$ ipython --no-banner

In [1]: import numpy as np

In [2]: np.set_printoptions(precision=2, suppress=True, linewidth=200)

In [3]: arr = np.loadtxt("test13.csv", delimiter=",")

In [4]: arr
Out[4]: 
array([[ 0.12,  0.09, -0.09, -0.12, -0.05, -0.05, -0.09, -0.12, -0.12,  0.05,  0.12, -0.09, -0.09],
       [ 0.09,  0.06, -0.06, -0.09, -0.04, -0.04, -0.06, -0.09, -0.09,  0.04,  0.09, -0.06, -0.06],
       [-0.09, -0.06,  0.06,  0.09,  0.04,  0.04,  0.06,  0.09,  0.09, -0.04, -0.09,  0.06,  0.06],
       [-0.12, -0.09,  0.09,  0.12,  0.05,  0.05,  0.09,  0.12,  0.12, -0.05, -0.12,  0.09,  0.09],
       [-0.05, -0.04,  0.04,  0.05,  0.02,  0.02,  0.04,  0.05,  0.05, -0.02, -0.05,  0.04,  0.04],
       [-0.05, -0.04,  0.04,  0.05,  0.02,  0.02,  0.04,  0.05,  0.05, -0.02, -0.05,  0.04,  0.04],
       [-0.09, -0.06,  0.06,  0.09,  0.04,  0.04,  0.06,  0.09,  0.09, -0.04, -0.09,  0.06,  0.06],
       [-0.12, -0.09,  0.09,  0.12,  0.05,  0.05,  0.09,  0.12,  0.12, -0.05, -0.12,  0.09,  0.09],
       [-0.12, -0.09,  0.09,  0.12,  0.05,  0.05,  0.09,  0.12,  0.12, -0.05, -0.12,  0.09,  0.09],
       [ 0.05,  0.04, -0.04, -0.05, -0.02, -0.02, -0.04, -0.05, -0.05,  0.02,  0.05, -0.04, -0.04],
       [ 0.12,  0.09, -0.09, -0.12, -0.05, -0.05, -0.09, -0.12, -0.12,  0.05,  0.12, -0.09, -0.09],
       [-0.09, -0.06,  0.06,  0.09,  0.04,  0.04,  0.06,  0.09,  0.09, -0.04, -0.09,  0.06,  0.06],
       [-0.09, -0.06,  0.06,  0.09,  0.04,  0.04,  0.06,  0.09,  0.09, -0.04, -0.09,  0.06,  0.06]])

In [5]: np.linalg.matrix_rank(arr, rtol=0.1)
Out[5]: np.int64(1)

In [6]: np.linalg.cond(arr) > 100
Out[6]: np.True_

In [7]: other = arr / np.sqrt((arr ** 2).mean(axis=1, keepdims=True))

In [8]: np.linalg.matrix_rank(other) == np.linalg.matrix_rank(arr)
Out[8]: np.True_

In [9]: other[12]
Out[9]: array([-1.27, -0.9 ,  0.9 ,  1.27,  0.54,  0.54,  0.9 ,  1.27,  1.27, -0.54, -1.27,  0.9 ,  0.9 ])

In [10]: rng = np.random.default_rng(80104)

In [11]: idx = rng.permutation(13)

In [12]: idx
Out[12]: array([ 5,  2,  7, 12,  4,  3,  1, 11,  8,  0,  9,  6, 10])

In [13]: other = arr[idx][:, idx]

In [14]: round(float(np.linalg.det(other)), 2), round(np.linalg.det(arr[idx]), 2)
Out[14]: (0.0, np.float64(0.0))

In [15]: np.round(np.sort(np.abs(np.linalg.eigvals(other))), 2) + 0
Out[15]: array([0., 0., 0., 0., 0., 0., 0., 0., 0., 0., 0., 0., 1.])

In [16]: J = np.loadtxt("w.csv", delimiter=",")

In [17]: J
Out[17]: 
array([[0., 1., 0., 1., 0., 0., 0., 1., 0.],
       [1., 0., 0., 1., 0., 1., 0., 0., 0.],
       [0., 0., 0., 1., 1., 0., 0., 0., 0.],
       [1., 1., 1., 0., 0., 0., 1., 1., 0.],
       [0., 0., 1., 0., 0., 1., 0., 1., 0.],
       [0., 1., 0., 0., 1., 0., 0., 0., 1.],
       [0., 0., 0., 1., 0., 0., 0., 0., 0.],
       [1., 0., 0., 1., 1., 0., 0., 0., 0.],
       [0., 0., 0., 0., 0., 1., 0., 0., 0.]])

In [18]: Uu, sigma, VT = np.linalg.svd(J)

In [19]: np.argmax(sigma[:-1] / (sigma[1:] + 1e-6)) + 1
Out[19]: np.int64(8)

In [20]: other = Uu[:, :8] @ np.diag(sigma[:8]) @ VT[:8]

In [21]: np.round(np.abs(J - other).max(), 2)
Out[21]: np.float64(0.0)

In [22]: print(other.round(2) + 0)
[[0. 1. 0. 1. 0. 0. 0. 1. 0.]
 [1. 0. 0. 1. 0. 1. 0. 0. 0.]
 [0. 0. 0. 1. 1. 0. 0. 0. 0.]
 [1. 1. 1. 0. 0. 0. 1. 1. 0.]
 [0. 0. 1. 0. 0. 1. 0. 1. 0.]
 [0. 1. 0. 0. 1. 0. 0. 0. 1.]
 [0. 0. 0. 1. 0. 0. 0. 0. 0.]
 [1. 0. 0. 1. 1. 0. 0. 0. 0.]
 [0. 0. 0. 0. 0. 1. 0. 0. 0.]]

In [23]: np.linalg.matrix_rank(other)
Out[23]: np.int64(8)

In [24]: round(float(np.linalg.norm(J - other, 2)), 2), round(sigma[8], 2)
Out[24]: (0.0, np.float64(0.0))

In [25]: evals, evecs = np.linalg.eigh(J)

In [26]: np.round(evecs.T @ J @ evecs, 2) + 0
Out[26]: 
array([[-2.31,  0.  ,  0.  ,  0.  ,  0.  ,  0.  ,  0.  ,  0.  ,  0.  ],
       [ 0.  , -1.92,  0.  ,  0.  ,  0.  ,  0.  ,  0.  ,  0.  ,  0.  ],
       [ 0.  ,  0.  , -1.38,  0.  ,  0.  ,  0.  ,  0.  ,  0.  ,  0.  ],
       [ 0.  ,  0.  ,  0.  , -0.4 ,  0.  ,  0.  ,  0.  ,  0.  ,  0.  ],
       [ 0.  ,  0.  ,  0.  ,  0.  ,  0.  ,  0.  ,  0.  ,  0.  ,  0.  ],
       [ 0.  ,  0.  ,  0.  ,  0.  ,  0.  ,  0.46,  0.  ,  0.  ,  0.  ],
       [ 0.  ,  0.  ,  0.  ,  0.  ,  0.  ,  0.  ,  1.  ,  0.  ,  0.  ],
       [ 0.  ,  0.  ,  0.  ,  0.  ,  0.  ,  0.  ,  0.  ,  1.44,  0.  ],
       [ 0.  ,  0.  ,  0.  ,  0.  ,  0.  ,  0.  ,  0.  ,  0.  ,  3.11]])

In [27]: np.unique(evals.round(6) + 0, return_counts=True)[1]
Out[27]: array([1, 1, 1, 1, 1, 1, 1, 1, 1])

In [28]: np.abs(evecs[:, -1]).round(6).argmax()
Out[28]: np.int64(3)

In [29]: np.round(np.linalg.eigvalsh(J @ J), 2) + 0
Out[29]: array([0.  , 0.16, 0.21, 1.  , 1.9 , 2.07, 3.7 , 5.31, 9.65])

In [30]: np.round(np.linalg.svd(J, compute_uv=False), 2) + 0
Out[30]: array([3.11, 2.31, 1.92, 1.44, 1.38, 1.  , 0.46, 0.4 , 0.  ])

In [31]: evals.round(2) + 0
Out[31]: array([-2.31, -1.92, -1.38, -0.4 ,  0.  ,  0.46,  1.  ,  1.44,  3.11])

In [32]: np.round(evecs @ np.diag(evals) @ evecs.T, 2) + 0
Out[32]: 
array([[0., 1., 0., 1., 0., 0., 0., 1., 0.],
       [1., 0., 0., 1., 0., 1., 0., 0., 0.],
       [0., 0., 0., 1., 1., 0., 0., 0., 0.],
       [1., 1., 1., 0., 0., 0., 1., 1., 0.],
       [0., 0., 1., 0., 0., 1., 0., 1., 0.],
       [0., 1., 0., 0., 1., 0., 0., 0., 1.],
       [0., 0., 0., 1., 0., 0., 0., 0., 0.],
       [1., 0., 0., 1., 1., 0., 0., 0., 0.],
       [0., 0., 0., 0., 0., 1., 0., 0., 0.]])
